% ipython --no-banner

In [1]: import numpy as np

In [2]: np.set_printoptions(precision=4, suppress=True, linewidth=160)

In [3]: arr = np.array([[0, 1, -3], [0, 0, 0], [0, 0, 0]])

In [4]: arr
Out[4]: 
array([[ 0,  1, -3],
       [ 0,  0,  0],
       [ 0,  0,  0]])

In [5]: ang = np.radians(36)

In [6]: Rm = np.eye(3)

In [7]: Rm[1, 1] = Rm[0, 0] = np.cos(ang)

In [8]: Rm[1, 0], Rm[0, 1] = -np.sin(ang), np.sin(ang)

In [9]: Rm
Out[9]: 
array([[ 0.809 ,  0.5878,  0.    ],
       [-0.5878,  0.809 ,  0.    ],
       [ 0.    ,  0.    ,  1.    ]])

In [10]: A2 = arr @ Rm.T

In [11]: np.abs(A2 - arr).max(axis=0)
Out[11]: array([0.5878, 0.191 , 0.    ])

In [12]: np.linalg.svd(arr, compute_uv=False), np.linalg.svd(A2, compute_uv=False)
Out[12]: (array([3.1623, 0.    , 0.    ]), array([3.1623, 0.    , 0.    ]))

In [13]: np.allclose(np.linalg.norm(arr, axis=1), np.linalg.norm(A2, axis=1))
Out[13]: True

In [14]: np.allclose(arr @ arr.T, A2 @ A2.T)
Out[14]: True

In [15]: round(float(np.linalg.det(Rm)), 4), round(np.trace(Rm), 4)
Out[15]: (1.0, np.float64(2.618))

In [16]: np.round(np.abs(np.linalg.eigvals(arr)).max(), 4)
Out[16]: np.float64(0.0)

In [17]: np.sort(np.abs(np.linalg.eigvals(arr)))
Out[17]: array([0., 0., 0.])

In [18]: (arr + arr.T) / 2
Out[18]: 
array([[ 0. ,  0.5, -1.5],
       [ 0.5,  0. ,  0. ],
       [-1.5,  0. ,  0. ]])

In [19]: arr @ arr
Out[19]: 
array([[0, 0, 0],
       [0, 0, 0],
       [0, 0, 0]])

In [20]: np.linalg.norm(arr, axis=1)
Out[20]: array([3.1623, 0.    , 0.    ])

In [21]: np.linalg.norm(arr, axis=0)
Out[21]: array([0., 1., 3.])

In [22]: round(np.linalg.norm(arr[0] - arr[2]), 4)
Out[22]: np.float64(3.1623)

In [23]: round(np.linalg.norm(arr, "nuc"), 4)
Out[23]: np.float64(3.1623)

In [24]: round(np.linalg.norm(arr[0], 1), 4), np.round(np.linalg.norm(arr[0], np.inf), 4)
Out[24]: (np.float64(4.0), np.float64(3.0))

In [25]: vec = np.array([-3, 4, 4])

In [26]: np.einsum("ij,j->i", arr, vec)
Out[26]: array([-8,  0,  0])

In [27]: (arr @ vec).argmax()
Out[27]: np.int64(1)

In [28]: arr @ np.ones(3)
Out[28]: array([-2.,  0.,  0.])

In [29]: np.sign((arr @ vec).round(6))
Out[29]: array([-1,  0,  0])

In [30]: arr @ (2 * vec)
Out[30]: array([-16,   0,   0])

In [31]: arr * vec
Out[31]: 
array([[  0,   4, -12],
       [  0,   0,   0],
       [  0,   0,   0]])

In [32]: arr @ vec
Out[32]: array([-8,  0,  0])

In [33]: (arr * vec).sum(axis=1)
Out[33]: array([-8,  0,  0])

In [34]: np.linalg.norm(arr @ vec) <= np.linalg.norm(arr, 2) * np.linalg.norm(vec) + 1e-9
Out[34]: np.True_

In [35]: round(float(np.linalg.norm(arr, 2) / np.linalg.norm(arr)), 4)
Out[35]: 1.0

In [36]: np.linalg.matrix_rank(arr, rtol=0.1)
Out[36]: np.int64(1)

In [37]: np.argsort(-np.linalg.norm(arr, axis=0).round(6), kind="stable")[:3]
Out[37]: array([2, 1, 0])

In [38]: m1 = np.load("mat.npy")

In [39]: m1
Out[39]: 
array([[-3.8967, -0.1129, -1.6935, -2.6334],
       [ 0.1499, -4.7489,  1.3017, -0.8552],
       [ 2.9975,  0.5309, -0.9401, -3.8535],
       [ 0.8992, -1.4675, -4.422 ,  1.576 ]])

In [40]: np.sort(np.abs(np.linalg.eigvals(m1)))
Out[40]: array([5., 5., 5., 5.])

In [41]: round(np.trace(m1), 4)
Out[41]: np.float64(-8.0096)

In [42]: vec = np.array([2, 2, 1, 0])

In [43]: h = np.maximum(m1 @ vec, 0)

In [44]: h
Out[44]: array([0.    , 0.    , 6.1166, 0.    ])

In [45]: np.flatnonzero(h > 1e-9)
Out[45]: array([2])

In [46]: F = np.loadtxt("out11.csv", delimiter=",")

In [47]: F
Out[47]: 
array([[-0.9175, -1.4934, -0.4771,  1.4197],
       [-1.4934, -1.4827, -1.1296, -1.4768],
       [-0.4771, -1.1296,  1.961 ,  1.1871],
       [ 1.4197, -1.4768,  1.1871, -1.5608]])

In [48]: ev, evecs = np.linalg.eigh(F)

In [49]: np.linalg.eigvalsh(F @ F)
Out[49]: array([1.    , 9.0001, 9.0004, 9.0004])

In [50]: (ev > 1e-8).sum(), (ev < -1e-8).sum()
Out[50]: (np.int64(2), np.int64(2))

In [51]: np.round(evecs.T @ evecs, 4) + 0
Out[51]: 
array([[1., 0., 0., 0.],
       [0., 1., 0., 0.],
       [0., 0., 1., 0.],
       [0., 0., 0., 1.]])

In [52]: np.linalg.svd(F, compute_uv=False)
Out[52]: array([3.0001, 3.0001, 3.    , 1.    ])

In [53]: evecs @ np.diag(ev) @ evecs.T
Out[53]: 
array([[-0.9175, -1.4934, -0.4771,  1.4197],
       [-1.4934, -1.4827, -1.1296, -1.4768],
       [-0.4771, -1.1296,  1.961 ,  1.1871],
       [ 1.4197, -1.4768,  1.1871, -1.5608]])

In [54]: np.abs(evecs[:, -1])
Out[54]: array([0.2, 0.4, 0.8, 0.4])

In [55]: rng = np.random.default_rng(42)

In [56]: lab = rng.permutation(4)

In [57]: A2 = m1[:, lab] * rng.choice([-1, 1], 4)

In [58]: A2
Out[58]: 
array([[ 2.6334,  1.6935, -0.1129,  3.8967],
       [ 0.8552, -1.3017, -4.7489, -0.1499],
       [ 3.8535,  0.9401,  0.5309, -2.9975],
       [-1.576 ,  4.422 , -1.4675, -0.8992]])

In [59]: Uu, _, Vt = np.linalg.svd(m1.T @ A2)

In [60]: np.round(Uu @ Vt, 4) + 0
Out[60]: 
array([[ 0.,  0.,  0., -1.],
       [ 0.,  0.,  1.,  0.],
       [ 0., -1.,  0.,  0.],
       [-1.,  0.,  0.,  0.]])

In [61]: lab
Out[61]: array([3, 2, 1, 0])

In [62]: np.round(np.linalg.lstsq(m1, A2)[0], 4) + 0
Out[62]: 
array([[ 0.,  0.,  0., -1.],
       [ 0.,  0.,  1.,  0.],
       [ 0., -1.,  0.,  0.],
       [-1.,  0.,  0.,  0.]])

In [63]: ev, evecs = np.linalg.eigh(F)

In [64]: vec = np.array([-3, 2, 2, 2])

In [65]: np.round(np.abs(F).sum(axis=1).max(), 4), np.round(np.abs(ev).max(), 4)
Out[65]: (np.float64(5.6444), np.float64(3.0001))

In [66]: round(vec @ F @ vec, 4)
Out[66]: np.float64(-17.3323)

In [67]: round(vec @ F @ vec / (vec @ vec), 4), round(ev[0], 4), round(float(ev[-1]), 4)
Out[67]: (np.float64(-0.8253), np.float64(-3.0001), 3.0001)

In [68]: Uu, sv, Vt = np.linalg.svd(F, full_matrices=False)

In [69]: (sv > 1e-8).sum()
Out[69]: np.int64(4)

In [70]: sv
Out[70]: array([3.0001, 3.0001, 3.    , 1.    ])

In [71]: round(float(np.sqrt((sv ** 2).sum())), 4), round(np.linalg.norm(F), 4)
Out[71]: (5.2916, np.float64(5.2916))

In [72]: np.cumsum(sv ** 2) / np.sum(sv ** 2)
Out[72]: array([0.3214, 0.6429, 0.9643, 1.    ])

In [73]: Uu.shape, sv.shape, Vt.shape
Out[73]: ((4, 4), (4,), (4, 4))

In [74]: np.round(Uu.T @ Uu, 4) + 0
Out[74]: 
array([[1., 0., 0., 0.],
       [0., 1., 0., 0.],
       [0., 0., 1., 0.],
       [0., 0., 0., 1.]])

In [75]: A2 = np.array([[2, 2], [3, -2]])

In [76]: Z = np.kron(A2, F)

In [77]: Z.shape
Out[77]: (8, 8)

In [78]: np.round(np.linalg.norm(Z, 2), 4), round(np.linalg.norm(A2, 2) * np.linalg.norm(F, 2), 4)
Out[78]: (np.float64(11.1049), np.float64(11.1049))

In [79]: J = np.load("sample6.npy")

In [80]: J
Out[80]: 
array([[ 5.7003,  0.9058, -1.4736],
       [-0.0401, -0.0132, -0.0252],
       [ 5.709 ,  0.8972, -1.4918],
       [-5.6875, -0.8906,  1.5056],
       [ 0.0135, -0.0009, -0.0173],
       [-3.7768, -0.6031,  0.994 ],
       [ 3.8092,  0.6   , -0.9887],
       [-5.6969, -0.8757,  1.5309],
       [ 0.0032, -0.014 ,  0.0194],
       [-3.8098, -0.5952,  1.0155],
       [-3.7986, -0.6243,  0.9665],
       [ 1.9183,  0.3175, -0.5427],
       [-1.888 , -0.3188,  0.5316],
       [ 3.7857,  0.5927, -1.02  ],
       [ 0.0067,  0.0005, -0.0068],
       [ 1.8814,  0.3145, -0.489 ],
       [ 5.7088,  0.9015, -1.5191]])

In [81]: Xs = J - J.mean(axis=0)

In [82]: Uu, sv, Vt = np.linalg.svd(Xs, full_matrices=False)

In [83]: np.abs(Vt[0]).argmax()
Out[83]: np.int64(0)

In [84]: np.linalg.matrix_rank(Xs)
Out[84]: np.int64(3)

In [85]: np.searchsorted(np.cumsum(sv ** 2) / (sv ** 2).sum(), 0.9) + 1
Out[85]: np.int64(1)

In [86]: sv
Out[86]: array([16.3578,  0.0908,  0.0491])

In [87]: Vt[0] * np.sign(Vt[0, np.abs(Vt[0]).argmax()])
Out[87]: array([ 0.9558,  0.1509, -0.2523])

In [88]: vec = np.array([3, 0, 0])

In [89]: rhs = J @ vec

In [90]: np.round(np.linalg.solve(J.T @ J, J.T @ rhs), 4) + 0
Out[90]: array([3., 0., 0.])

In [91]: np.round(np.linalg.lstsq(J, rhs)[0], 4) + 0
Out[91]: array([3., 0., 0.])

In [92]: rhs = rhs + 0.3 * rng.normal(size=17)

In [93]: rhs
Out[93]: 
array([ 16.5156,  -0.511 ,  17.1654, -17.1574,   0.0355, -11.5863,  11.6914, -16.8574,   0.0294, -11.0912, -11.2555,   5.4971,  -5.5534,  11.0694,   0.2836,
         5.6292,  17.0709])

In [94]: b, *_ = np.linalg.lstsq(J, rhs)

In [95]: b
Out[95]: array([ 3.9584, -1.3098,  2.938 ])

In [96]: [round(float(np.linalg.norm(np.linalg.solve(J.T @ J + lam * np.eye(3), J.T @ rhs))), 2) for lam in (0, 1, 10, 100)]
Out[96]: [5.1, 2.83, 2.74, 2.07]

In [97]: np.round(np.linalg.norm(rhs - J @ b), 4)
Out[97]: np.float64(0.922)

In [98]: data = np.load("a.npy")

In [99]: data
Out[99]: 
array([[-4,  0,  1,  0],
       [ 0,  5,  0, -3],
       [-2,  0,  7,  0],
       [ 0,  9,  0,  7]])

In [100]: np.einsum("ii->", data)
Out[100]: np.int64(15)

In [101]: np.kron(np.eye(2, dtype=int), data)
Out[101]: 
array([[-4,  0,  1,  0,  0,  0,  0,  0],
       [ 0,  5,  0, -3,  0,  0,  0,  0],
       [-2,  0,  7,  0,  0,  0,  0,  0],
       [ 0,  9,  0,  7,  0,  0,  0,  0],
       [ 0,  0,  0,  0, -4,  0,  1,  0],
       [ 0,  0,  0,  0,  0,  5,  0, -3],
       [ 0,  0,  0,  0, -2,  0,  7,  0],
       [ 0,  0,  0,  0,  0,  9,  0,  7]])

In [102]: np.linalg.eigvals(data)
Out[102]: array([-3.8151+0.j   ,  6.8151+0.j   ,  6.    +5.099j,  6.    -5.099j])

In [103]: round(np.linalg.eigvals(data).sum().real, 4)
Out[103]: np.float64(15.0)

In [104]: np.einsum("ij,ji->", data, data)
Out[104]: np.int64(81)

In [105]: A2 = np.linalg.inv(data)

In [106]: A2
Out[106]: 
array([[-0.2692, -0.    ,  0.0385, -0.    ],
       [ 0.    ,  0.1129,  0.    ,  0.0484],
       [-0.0769,  0.    ,  0.1538,  0.    ],
       [-0.    , -0.1452, -0.    ,  0.0806]])

In [107]: np.round(data @ A2, 4) + 0
Out[107]: 
array([[1., 0., 0., 0.],
       [0., 1., 0., 0.],
       [0., 0., 1., 0.],
       [0., 0., 0., 1.]])

In [108]: round(float(np.linalg.cond(data)), 4)
Out[108]: 3.4244

In [109]: round(np.linalg.det(data) * np.linalg.det(A2), 4)
Out[109]: np.float64(1.0)

In [110]: M = np.load("layer13.npy")

In [111]: M
Out[111]: 
array([[2, 0, 0],
       [0, 9, 0],
       [0, 0, 4]])

In [112]: vec = np.ones(3)

In [113]: for _ in range(4):
     ...:     vec = M @ vec
     ...:     vec /= np.linalg.norm(vec)
     ...:     print(round(vec @ M @ vec, 4))
     ...: 
7.9307
8.7963
8.9609
8.9924

In [114]: vec
Out[114]: array([0.0024, 0.9992, 0.039 ])

In [115]: round(np.linalg.eigvalsh(M)[-1], 4)
Out[115]: np.float64(9.0)

In [116]: feats = np.load("run15.npy")

In [117]: feats
Out[117]: 
array([[ 1.2925, -1.2736],
       [-1.2736, -0.2925]])

In [118]: lab = rng.permutation(2)

In [119]: lab
Out[119]: array([1, 0])

In [120]: A2 = feats[lab][:, lab]

In [121]: np.allclose(A2, feats)
Out[121]: False

In [122]: np.diag(A2)
Out[122]: array([-0.2925,  1.2925])

In [123]: round(float(np.linalg.det(A2)), 4), np.round(np.linalg.det(feats[lab]), 4)
Out[123]: (-2.0001, np.float64(2.0001))

In [124]: np.round(np.linalg.eigvalsh(feats).min(), 4)
Out[124]: np.float64(-1.0)
